$ ipython --no-banner

In [1]: import numpy as np

In [2]: from numpy import linalg as LA

In [3]: np.set_printoptions(precision=2, suppress=True, linewidth=140)

In [4]: X = np.loadtxt("x.csv", delimiter=",")

In [5]: X
Out[5]: 
array([[ 1.1 , -0.8 ,  5.51,  0.2 ],
       [-1.3 , -1.3 , -6.5 , -1.5 ],
       [-0.5 ,  0.8 , -2.5 ,  0.6 ],
       [ 0.2 , -1.2 ,  0.98, -0.2 ],
       [-1.1 ,  1.7 , -5.49,  0.8 ],
       [-0.9 ,  0.9 , -4.49, -0.6 ],
       [-0.6 ,  0.6 , -2.97,  0.8 ],
       [-0.9 ,  1.2 , -4.48,  0.8 ],
       [ 1.4 ,  0.7 ,  7.  ,  0.4 ],
       [-0.4 , -1.1 , -2.01,  0.4 ],
       [ 0.2 ,  0.7 ,  1.03,  1.1 ],
       [ 0.  ,  1.1 ,  0.  , -0.3 ],
       [-0.5 ,  0.1 , -2.51,  1.2 ],
       [-0.5 ,  0.2 , -2.5 ,  0.1 ],
       [ 0.5 , -1.2 ,  2.52, -0.1 ],
       [ 1.  ,  0.4 ,  4.99,  0.1 ],
       [ 0.  , -1.7 ,  0.01,  0.1 ],
       [-0.4 ,  0.1 , -2.01,  0.9 ],
       [-1.9 ,  0.8 , -9.53,  0.7 ],
       [-0.5 ,  1.3 , -2.52,  0.3 ],
       [ 0.5 ,  0.5 ,  2.5 ,  1.1 ]])

In [6]: # column 2 dominates

In [7]: gram = np.cov(X, rowvar=False)

In [8]: np.argsort(-X.std(axis=0).round(6), kind="stable")
Out[8]: array([2, 1, 0, 3])

In [9]: np.round(LA.eigvalsh(gram)[::-1], 2) + 0
Out[9]: array([17.7 ,  1.06,  0.29,  0.  ])

In [10]: np.polyfit(X[:, 1], X[:, 2], 1)
Out[10]: array([-0.98, -0.92])

In [11]: print(gram.shape)
(4, 4)

In [12]: np.corrcoef(X.T)
Out[12]: 
array([[ 1.  , -0.24,  1.  ,  0.05],
       [-0.24,  1.  , -0.24,  0.43],
       [ 1.  , -0.24,  1.  ,  0.05],
       [ 0.05,  0.43,  0.05,  1.  ]])

In [13]: gram
Out[13]: 
array([[ 0.68, -0.19,  3.39,  0.03],
       [-0.19,  0.99, -0.97,  0.28],
       [ 3.39, -0.97, 16.96,  0.13],
       [ 0.03,  0.28,  0.13,  0.42]])

In [14]: dist = LA.norm(X[:, None] - X[None], axis=-1)

In [15]: print((dist + 1e9 * np.eye(21)).round(6).argmin(axis=1))
[15  5  6 16  7  7  2  4 15 17 20 10 17  2  3  0  3 12  4  2 10]

In [16]: other = X / np.sqrt((X ** 2).mean(axis=1, keepdims=True))

In [17]: other[18]
Out[17]: array([-0.39,  0.16, -1.95,  0.14])

In [18]: LA.matrix_rank(X - X.mean(axis=1, keepdims=True))
Out[18]: np.int64(3)

In [19]: LA.matrix_rank(other) == LA.matrix_rank(X)
Out[19]: np.True_

In [20]: [round(float(x), 2) for x in LA.svd(X, compute_uv=False)[:3]]
Out[20]: [19.51, 4.73, 2.66]

In [21]: LA.cond(X) > 100
Out[21]: np.True_

In [22]: np.round(LA.norm(X, 2) / LA.norm(X), 2)
Out[22]: np.float64(0.96)

In [23]: LA.matrix_rank(X, rtol=0.1)
Out[23]: np.int64(3)

In [24]: np.argsort(-LA.norm(X, axis=0).round(6), kind="stable")[:3]
Out[24]: array([2, 1, 0])

In [25]: Uu, sigma, vt = LA.svd(X)

In [26]: np.argmax(sigma[:-1] / (sigma[1:] + 1e-6)) + 1
Out[26]: np.int64(3)

In [27]: sigma
Out[27]: array([19.51,  4.73,  2.66,  0.01])

In [28]: other = Uu[:, :3] @ np.diag(sigma[:3]) @ vt[:3]

In [29]: round(float(LA.norm(X - other) / LA.norm(X)), 2)
Out[29]: 0.0

In [30]: other.round(2) + 0
Out[30]: 
array([[ 1.1 , -0.8 ,  5.51,  0.2 ],
       [-1.3 , -1.3 , -6.5 , -1.5 ],
       [-0.5 ,  0.8 , -2.5 ,  0.6 ],
       [ 0.2 , -1.2 ,  0.98, -0.2 ],
       [-1.1 ,  1.7 , -5.49,  0.8 ],
       [-0.9 ,  0.9 , -4.49, -0.6 ],
       [-0.59,  0.6 , -2.97,  0.8 ],
       [-0.9 ,  1.2 , -4.48,  0.8 ],
       [ 1.4 ,  0.7 ,  7.  ,  0.4 ],
       [-0.4 , -1.1 , -2.01,  0.4 ],
       [ 0.21,  0.7 ,  1.03,  1.1 ],
       [ 0.  ,  1.1 ,  0.  , -0.3 ],
       [-0.5 ,  0.1 , -2.51,  1.2 ],
       [-0.5 ,  0.2 , -2.5 ,  0.1 ],
       [ 0.5 , -1.2 ,  2.52, -0.1 ],
       [ 1.  ,  0.4 ,  4.99,  0.1 ],
       [ 0.  , -1.7 ,  0.01,  0.1 ],
       [-0.4 ,  0.1 , -2.01,  0.9 ],
       [-1.91,  0.8 , -9.53,  0.7 ],
       [-0.5 ,  1.3 , -2.52,  0.3 ],
       [ 0.5 ,  0.5 ,  2.5 ,  1.1 ]])

In [31]: F = np.load("arr.npy")

In [32]: F
Out[32]: 
array([[0., 0., 9.],
       [0., 0., 9.],
       [9., 9., 0.]])

In [33]: np.all(LA.eigvalsh(F) > 0)
Out[33]: np.False_

In [34]: [round(float(LA.det(F[:i, :i])), 2) + 0 for i in range(1, 4)]
Out[34]: [0.0, 0.0, 0.0]

In [35]: round(float(LA.eigvalsh(F).min()), 2)
Out[35]: -12.73

In [36]: np.abs(np.diag(LA.qr(F)[1])) > 1e-9
Out[36]: array([ True, False,  True])

In [37]: print(np.unique(F.round(6), axis=0).shape)
(2, 3)

In [38]: m1 = np.load("m.npy")

In [39]: print(m1)
[[-1.46  0.81 -2.56 -2.84]
 [-2.11 -3.24  0.74 -0.63]
 [ 3.25 -1.56 -2.15 -1.12]
 [ 0.49  0.7   3.3  -3.33]]

In [40]: vec = np.array([0, -1, 2, 2])

In [41]: a = np.maximum(m1 @ vec, 0)

In [42]: a
Out[42]: array([0.  , 3.46, 0.  , 0.  ])

In [43]: rng = np.random.default_rng(6457)

In [44]: labels = rng.permutation(4)

In [45]: print(labels)
[3 2 0 1]

In [46]: other = m1[labels][:, labels]

In [47]: other
Out[47]: 
array([[-3.33,  3.3 ,  0.49,  0.7 ],
       [-1.12, -2.15,  3.25, -1.56],
       [-2.84, -2.56, -1.46,  0.81],
       [-0.63,  0.74, -2.11, -3.24]])

In [48]: print(np.sort(np.abs(LA.eigvals(other))))
[4.25 4.25 4.29 4.29]

In [49]: np.diag(other)
Out[49]: array([-3.33, -2.15, -1.46, -3.24])

In [50]: round(float(LA.det(other)), 2), np.round(LA.det(m1[labels]), 2)
Out[50]: (332.15, np.float64(-332.15))

In [51]: print(np.allclose(other, m1))
False

In [52]: Q, V = LA.qr(other[:, :2])[0], LA.qr(other[:, 2:])[0]

In [53]: sigma = LA.svd(Q.T @ V, compute_uv=False)

In [54]: (sigma > 0.9).sum()
Out[54]: np.int64(0)

In [55]: round(LA.norm(Q @ Q.T - V @ V.T, 2), 2)
Out[55]: np.float64(1.0)

In [56]: np.degrees(np.arccos(sigma.clip(0, 1)))
Out[56]: array([79.65, 87.6 ])

In [57]: sigma
Out[57]: array([0.18, 0.04])

In [58]: W0 = np.loadtxt("test9.csv", delimiter=",")

In [59]: print(W0)
[[ 0.  2. -1.  2.]
 [-2.  0. -2. -1.]
 [ 1.  2.  0. -3.]
 [-2.  1.  3.  0.]]

In [60]: vec = np.array([1, 3, -5, -4])

In [61]: y = W0 @ vec

In [62]: beta, lr = np.zeros(4), 1 / LA.norm(W0, 2) ** 2

In [63]: for i in range(40):
    ...:     beta -= lr * W0.T @ (W0 @ beta - y)
    ...:     if i % 10 == 0: print(i, round(LA.norm(W0 @ beta - y), 2))
    ...: 
0 3.43
10 0.0
20 0.0
30 0.0

In [64]: np.round(LA.cond(W0), 2)
Out[64]: np.float64(1.35)

In [65]: beta
Out[65]: array([ 1.,  3., -5., -4.])

In [66]: labels = rng.permutation(4)

In [67]: labels
Out[67]: array([1, 0, 2, 3])

In [68]: other = W0[labels][:, labels]

In [69]: np.allclose(other, W0)
Out[69]: False

In [70]: round(LA.det(other), 2), round(LA.det(W0[labels]), 2)
Out[70]: (np.float64(121.0), np.float64(-121.0))

In [71]: other
Out[71]: 
array([[ 0., -2., -2., -1.],
       [ 2.,  0., -1.,  2.],
       [ 2.,  1.,  0., -3.],
       [ 1., -2.,  3.,  0.]])

In [72]: np.trace(other)
Out[72]: np.float64(0.0)

In [73]: np.sort(np.abs(LA.eigvals(other)))
Out[73]: array([2.85, 2.85, 3.85, 3.85])

In [74]: t3 = np.stack([W0, -3 * W0, W0[::-1]])

In [75]: np.einsum("bij,cij->bc", t3, t3)
Out[75]: 
array([[  46., -138.,    0.],
       [-138.,  414.,    0.],
       [   0.,    0.,   46.]])

In [76]: LA.matrix_rank(t3)
Out[76]: array([4, 4, 4])

In [77]: (t3 @ W0.T).shape
Out[77]: (3, 4, 4)

In [78]: LA.matrix_rank(t3.reshape(3, -1))
Out[78]: np.int64(2)

In [79]: other = W0 / LA.norm(W0, axis=1, keepdims=True)

In [80]: gram = other @ other.T

In [81]: gram.round(2) + 0
Out[81]: 
array([[ 1.  ,  0.  , -0.18, -0.09],
       [ 0.  ,  1.  ,  0.09, -0.18],
       [-0.18,  0.09,  1.  ,  0.  ],
       [-0.09, -0.18,  0.  ,  1.  ]])

In [82]: (gram - 2 * np.eye(4)).round(6).argmax(axis=1)
Out[82]: array([1, 2, 1, 2])

In [83]: LA.norm(other, axis=1)
Out[83]: array([1., 1., 1., 1.])

In [84]: feats = np.load("layer13.npy")

In [85]: feats
Out[85]: 
array([[ 6, 15, -9, -3, -9, -3],
       [ 4, 10, -6, -2, -6, -2]])

In [86]: # rows and columns are dependent

In [87]: rk = LA.matrix_rank(feats)

In [88]: rk
Out[88]: np.int64(1)

In [89]: N = LA.svd(feats)[2][rk:].T

In [90]: N @ N.T
Out[90]: 
array([[ 0.92, -0.2 ,  0.12,  0.04,  0.12,  0.04],
       [-0.2 ,  0.49,  0.31,  0.1 ,  0.31,  0.1 ],
       [ 0.12,  0.31,  0.82, -0.06, -0.18, -0.06],
       [ 0.04,  0.1 , -0.06,  0.98, -0.06, -0.02],
       [ 0.12,  0.31, -0.18, -0.06,  0.82, -0.06],
       [ 0.04,  0.1 , -0.06, -0.02, -0.06,  0.98]])

In [91]: np.round(feats @ N, 2) + 0
Out[91]: 
array([[0., 0., 0., 0., 0.],
       [0., 0., 0., 0., 0.]])

In [92]: np.allclose(feats @ N, 0)
Out[92]: True

In [93]: [int(LA.matrix_rank(feats[:i])) for i in range(1, len(feats) + 1)]
Out[93]: [1, 1]

In [94]: LA.matrix_rank(feats.T @ feats), LA.matrix_rank(feats @ feats.T)
Out[94]: (np.int64(1), np.int64(1))

In [95]: print([int(LA.matrix_rank(feats[:, :j + 1])) for j in range(6)])
[1, 1, 1, 1, 1, 1]

In [96]: J = np.loadtxt("block16.csv", delimiter=",")

In [97]: print(J)
[[ -1.51   0.83   5.41 -13.19 -12.79  -5.31]
 [  0.9    4.91   2.84  -2.11 -15.01  -8.2 ]
 [ -4.22   8.88   8.38   7.22 -14.62  -9.51]
 [  0.61  10.01   5.41   2.08 -24.38 -14.22]
 [ -3.     5.94   9.21  -8.79 -21.41 -10.9 ]
 [  0.58  -0.58   3.61 -18.4  -14.83  -5.6 ]
 [ -2.1    4.28  10.01 -19.88 -27.38 -12.6 ]
 [ -1.2    5.93   7.41  -9.12 -22.61 -11.51]
 [  1.18   5.71   6.46 -15.55 -29.01 -14.12]
 [  1.78   4.58   4.   -11.38 -22.78 -11.21]
 [ -0.59   0.51   6.59 -22.49 -20.63  -8.32]
 [ -1.79   0.02   1.79   0.31   1.19   0.64]
 [ -3.87   3.79   5.8    3.    -5.17  -3.53]
 [ -2.99  11.49   7.97  10.59 -18.99 -12.48]
 [ -0.92   0.79   4.79 -13.3  -13.15  -5.48]
 [ -2.67   9.92   9.4   -0.4  -24.64 -14.02]
 [  1.46   9.9    5.19  -1.1  -27.41 -15.38]
 [  0.02   6.53   1.97   9.01  -8.99  -6.49]
 [ -2.97  10.86  12.22  -7.71 -33.41 -17.89]
 [  0.01   1.31   0.39   1.82  -1.78  -1.32]
 [ -3.93   9.89  10.63  -0.18 -23.79 -13.63]
 [ -2.08   3.63   5.42  -3.4  -11.22  -5.87]
 [ -3.02   0.89   6.19  -9.93  -9.38  -3.92]
 [ -1.19   4.61   6.99 -10.87 -20.8  -10.16]
 [ -0.32   8.98   3.8    9.6  -14.79  -9.91]]

In [98]: Uu, sigma, vt = LA.svd(J)

In [99]: np.argmax(sigma[:-1] / (sigma[1:] + 1e-6)) + 1
Out[99]: np.int64(3)

In [100]: other = Uu[:, :3] @ np.diag(sigma[:3]) @ vt[:3]

In [101]: round(np.abs(J - other).max(), 2)
Out[101]: np.float64(0.04)
